>>> import numpy as np
>>> np.set_printoptions(precision=2, suppress=True, linewidth=140)
>>> m1 = np.loadtxt("test14.csv", delimiter=",")
>>> m1
array([[-2.,  0.,  0.,  0.,  0.,  0.,  0.,  0.,  0.,  0.,  0.,  0.,  0.,  0.],
       [-2., -1.,  0.,  0.,  0.,  0.,  0.,  0.,  0.,  0.,  0.,  0.,  0.,  0.],
       [ 0.,  0., -2.,  0.,  0.,  0.,  0.,  0.,  0.,  0.,  0.,  0.,  0.,  0.],
       [ 0., -1.,  0.,  1.,  0.,  0.,  0.,  0.,  0.,  0.,  0.,  0.,  0.,  0.],
       [-1., -2.,  2.,  0., -2.,  0.,  0.,  0.,  0.,  0.,  0.,  0.,  0.,  0.],
       [ 1.,  1.,  1.,  2., -2.,  2.,  0.,  0.,  0.,  0.,  0.,  0.,  0.,  0.],
       [-1.,  1., -1.,  2.,  0.,  1., -2.,  0.,  0.,  0.,  0.,  0.,  0.,  0.],
       [-1., -2., -1.,  2.,  0.,  0.,  2.,  1.,  0.,  0.,  0.,  0.,  0.,  0.],
       [-1., -2., -1., -1., -2., -1.,  0., -1.,  2.,  0.,  0.,  0.,  0.,  0.],
       [ 2.,  0.,  0.,  0., -1.,  0.,  2., -2., -1., -1.,  0.,  0.,  0.,  0.],
       [ 2.,  1., -2.,  2., -1.,  1.,  1., -2.,  2., -2.,  2.,  0.,  0.,  0.],
       [-2.,  2., -2., -1.,  1.,  2.,  2.,  2.,  0., -2.,  1.,  1.,  0.,  0.],
       [-1.,  2.,  2.,  0.,  1.,  1.,  2.,  2., -1.,  1.,  1.,  1.,  1.,  0.],
       [-2., -1., -1.,  0.,  1.,  0., -1., -2., -1.,  2.,  2.,  0., -2., -1.]])
>>> th = np.radians(45)
>>> R = np.eye(14)
>>> R[3, 3] = R[12, 12] = np.cos(th)
>>> R[3, 12], R[12, 3] = -np.sin(th), np.sin(th)
>>> A2 = m1 @ R.T
>>> np.allclose(m1 @ m1.T, A2 @ A2.T)
True
>>> np.allclose(np.linalg.norm(m1, axis=1), np.linalg.norm(A2, axis=1))
True
>>> np.abs(A2 - m1).max(axis=0)
array([0.  , 0.  , 0.  , 1.41, 0.  , 0.  , 0.  , 0.  , 0.  , 0.  , 0.  , 0.  , 1.41, 0.  ])
>>> feats = np.load("mat.npy")
>>> feats.round(2) + 0
array([[-0.51,  0.42, -0.21, -0.21, -0.01,  0.17,  0.31,  0.1 ,  0.28,  0.39,  0.  ,  0.05, -0.31,  0.11,  0.06],
       [-0.29, -0.04,  0.17, -0.17,  0.25, -0.19,  0.19,  0.09,  0.29, -0.09, -0.23,  0.01,  0.53, -0.52,  0.17],
       [ 0.16,  0.57, -0.2 ,  0.15, -0.44, -0.4 ,  0.13, -0.09,  0.16, -0.4 ,  0.02,  0.02,  0.12,  0.01,  0.08],
       [ 0.29,  0.24,  0.45, -0.13, -0.21,  0.35,  0.44, -0.09, -0.33,  0.18,  0.17,  0.16,  0.18, -0.13,  0.15],
       [ 0.4 , -0.21, -0.09, -0.3 , -0.18, -0.07,  0.2 , -0.27,  0.25,  0.15, -0.24, -0.42, -0.35, -0.33,  0.  ],
       [-0.11,  0.21,  0.31, -0.32,  0.08, -0.56, -0.37, -0.11, -0.29,  0.21,  0.17, -0.01, -0.24, -0.1 ,  0.23],
       [ 0.32, -0.03, -0.29, -0.24,  0.14,  0.  , -0.18, -0.32,  0.23,  0.28, -0.1 ,  0.41,  0.31,  0.3 ,  0.32],
       [-0.11,  0.04,  0.22, -0.37, -0.14,  0.01, -0.06, -0.2 , -0.02, -0.22, -0.42,  0.42, -0.09,  0.06, -0.57],
       [-0.11, -0.17,  0.07,  0.22,  0.33, -0.34,  0.57, -0.35, -0.2 , -0.09, -0.19,  0.01, -0.13,  0.35,  0.12],
       [ 0.11, -0.24,  0.27,  0.12, -0.24, -0.1 ,  0.04,  0.49,  0.23, -0.05, -0.24,  0.38, -0.33,  0.07,  0.41],
       [-0.16,  0.01, -0.41,  0.02, -0.2 ,  0.12, -0.07,  0.04, -0.6 ,  0.02, -0.51,  0.02,  0.02, -0.22,  0.27],
       [-0.29, -0.06,  0.2 , -0.17, -0.12,  0.37, -0.18, -0.37,  0.12, -0.47,  0.04, -0.22, -0.07,  0.17,  0.45],
       [ 0.24,  0.27,  0.13, -0.3 ,  0.24,  0.03, -0.01,  0.42, -0.07, -0.09, -0.35, -0.43,  0.14,  0.43,  0.01],
       [ 0.21,  0.42,  0.11,  0.37,  0.49,  0.24, -0.19, -0.16,  0.11, -0.08, -0.24,  0.11, -0.3 , -0.28,  0.05],
       [-0.16,  0.04,  0.34,  0.42, -0.33, -0.03, -0.2 , -0.21,  0.15,  0.46, -0.34, -0.24,  0.23,  0.16, -0.07]])
>>> G = feats.T @ feats
>>> (feats @ feats.T).shape
(15, 15)
>>> np.linalg.svd(feats, compute_uv=False) ** 2
array([1., 1., 1., 1., 1., 1., 1., 1., 1., 1., 1., 1., 1., 1., 1.])
>>> rng = np.random.default_rng(371)
>>> labels = rng.permutation(15)
>>> labels
array([ 5,  3,  0, 14, 11,  9,  2,  7, 13,  6, 12,  8,  4,  1, 10])
>>> A2 = feats[labels][:, labels]
>>> round(float(np.linalg.det(A2)), 2), round(np.linalg.det(feats[labels]), 2)
(1.0, np.float64(1.0))
>>> vec = np.array([-3, 2, -2, 2, -3, -1, -2, 0, 3, 1, 3, -3, -2, 1, 0])
>>> y = feats @ vec
>>> y
array([ 3.4 , -2.3 ,  2.72, -3.42,  0.01,  0.8 , -1.83, -2.81, -2.22, -0.85, -1.63,  1.36, -1.65, -1.12,  2.46])
>>> np.round(np.linalg.solve(feats.T, feats[12]), 2) + 0
array([0., 0., 0., 0., 0., 0., 0., 0., 0., 0., 0., 0., 1., 0., 0.])
>>> np.round(np.linalg.solve(feats, 5 * y), 2) + 0
array([-15.,  10., -10.,  10., -15.,  -5., -10.,   0.,  15.,   5.,  15., -15., -10.,   5.,   0.])
>>> np.round(np.linalg.solve(feats, y), 2) + 0
array([-3.,  2., -2.,  2., -3., -1., -2.,  0.,  3.,  1.,  3., -3., -2.,  1.,  0.])
>>> np.round(np.linalg.solve(feats, y + feats[:, 0]), 2) + 0
array([-2.,  2., -2.,  2., -3., -1., -2.,  0.,  3.,  1.,  3., -3., -2.,  1.,  0.])
